$ ipython --no-banner

In [1]: import numpy as np

In [2]: import numpy.linalg as la

In [3]: np.set_printoptions(suppress=True, linewidth=200)

In [4]: E = np.load("arr.npy")

In [5]: print(E)
[[ 0.196 -0.045  0.358 -0.19   0.02   0.145 -0.166 -0.061  0.243]
 [ 0.223 -0.121  0.314 -0.34  -0.58  -0.942 -0.046 -0.383  0.298]
 [-0.868 -0.429 -0.436  1.544  0.608  0.381 -0.215  0.339 -0.764]
 [ 0.842 -0.129  0.797 -1.011  0.003 -0.079  0.287  0.105  0.935]
 [-0.587  0.177 -0.483  0.279 -0.399 -0.384 -0.468 -0.208 -0.74 ]]

In [6]: U, sigma, VT = la.svd(E, full_matrices=False)

In [7]: np.round(np.cumsum(sigma ** 2) / np.sum(sigma ** 2), 3)
Out[7]: array([0.751, 0.938, 0.985, 0.997, 1.   ])

In [8]: np.abs(U[:, 0]).round(6).argmax()
Out[8]: np.int64(2)

In [9]: np.round(sigma / sigma[0], 3)
Out[9]: array([1.   , 0.5  , 0.25 , 0.125, 0.062])

In [10]: round(float(np.sqrt((sigma ** 2).sum())), 3), round(float(la.norm(E)), 3)
Out[10]: (3.462, 3.462)

In [11]: np.round(np.abs(VT[0]), 3)
Out[11]: array([0.451, 0.044, 0.348, 0.62 , 0.152, 0.143, 0.14 , 0.074, 0.469])

In [12]: sigma.round(3)
Out[12]: array([3.   , 1.499, 0.75 , 0.375, 0.187])

In [13]: np.allclose(U * sigma @ VT, E)
Out[13]: True

In [14]: T = np.stack([E, -1 * E, E[::-1]])

In [15]: print(la.matrix_rank(T.reshape(3, -1)))
2

In [16]: T.sum(axis=0)
Out[16]: 
array([[-0.587,  0.177, -0.483,  0.279, -0.399, -0.384, -0.468, -0.208, -0.74 ],
       [ 0.842, -0.129,  0.797, -1.011,  0.003, -0.079,  0.287,  0.105,  0.935],
       [-0.868, -0.429, -0.436,  1.544,  0.608,  0.381, -0.215,  0.339, -0.764],
       [ 0.223, -0.121,  0.314, -0.34 , -0.58 , -0.942, -0.046, -0.383,  0.298],
       [ 0.196, -0.045,  0.358, -0.19 ,  0.02 ,  0.145, -0.166, -0.061,  0.243]])

In [17]: print(np.round(la.norm(T, axis=(1, 2)), 3))
[3.462 3.462 3.462]

In [18]: print(T.shape)
(3, 5, 9)

In [19]: (T @ E.T).shape
Out[19]: (3, 5, 5)

In [20]: la.matrix_rank(E)
Out[20]: np.int64(5)

In [21]: round(float(la.norm(E)), 3)
Out[21]: 3.462

In [22]: np.round(E.sum(axis=1), 3)
Out[22]: array([ 0.5  , -1.577,  0.16 ,  1.75 , -2.813])

In [23]: np.abs(E).max()
Out[23]: np.float64(1.544)

In [24]: E.shape
Out[24]: (5, 9)

In [25]: Y = E / np.sqrt((E ** 2).mean(axis=1, keepdims=True))

In [26]: print(la.matrix_rank(E - E.mean(axis=1, keepdims=True)))
5

In [27]: la.matrix_rank(Y) == la.matrix_rank(E)
Out[27]: np.True_

In [28]: Y[4].round(3)
Out[28]: array([-1.311,  0.395, -1.079,  0.623, -0.891, -0.858, -1.045, -0.465, -1.653])

In [29]: np.round(la.norm(Y, axis=1), 3)
Out[29]: array([3., 3., 3., 3., 3.])

In [30]: J = np.abs(np.array([[-5, 6, 6, 9, -8, 6, 8, 6, -3],
    ...:     [8, -9, -5, -4, -1, -5, -2, 1, -6],
    ...:     [-4, -1, 5, -2, -8, -6, -2, -2, 9],
    ...:     [-9, 0, 7, -9, 5, 5, -9, -8, -3],
    ...:     [6, 5, -6, 6, 6, -5, 1, -4, 7],
    ...:     [-6, 9, -4, -5, 2, -9, -6, -4, 7],
    ...:     [0, 2, -5, -8, -2, -2, 1, 6, 4],
    ...:     [-5, -6, 7, 4, 9, -6, 6, -6, -7],
    ...:     [0, 7, -7, -6, -1, 5, 5, -1, -3]])) + np.eye(9)

In [31]: J = J / J.sum(axis=1, keepdims=True)

In [32]: J.round(3)
Out[32]: 
array([[0.103, 0.103, 0.103, 0.155, 0.138, 0.103, 0.138, 0.103, 0.052],
       [0.19 , 0.238, 0.119, 0.095, 0.024, 0.119, 0.048, 0.024, 0.143],
       [0.1  , 0.025, 0.15 , 0.05 , 0.2  , 0.15 , 0.05 , 0.05 , 0.225],
       [0.161, 0.   , 0.125, 0.179, 0.089, 0.089, 0.161, 0.143, 0.054],
       [0.128, 0.106, 0.128, 0.128, 0.149, 0.106, 0.021, 0.085, 0.149],
       [0.113, 0.17 , 0.075, 0.094, 0.038, 0.189, 0.113, 0.075, 0.132],
       [0.   , 0.065, 0.161, 0.258, 0.065, 0.065, 0.065, 0.194, 0.129],
       [0.088, 0.105, 0.123, 0.07 , 0.158, 0.105, 0.105, 0.123, 0.123],
       [0.   , 0.194, 0.194, 0.167, 0.028, 0.139, 0.139, 0.028, 0.111]])

In [33]: np.allclose(J @ J.T, J.T @ J)
Out[33]: False

In [34]: np.round(np.trace(J), 3)
Out[34]: np.float64(1.306)

In [35]: np.round(la.det(J), 3)
Out[35]: np.float64(-0.0)
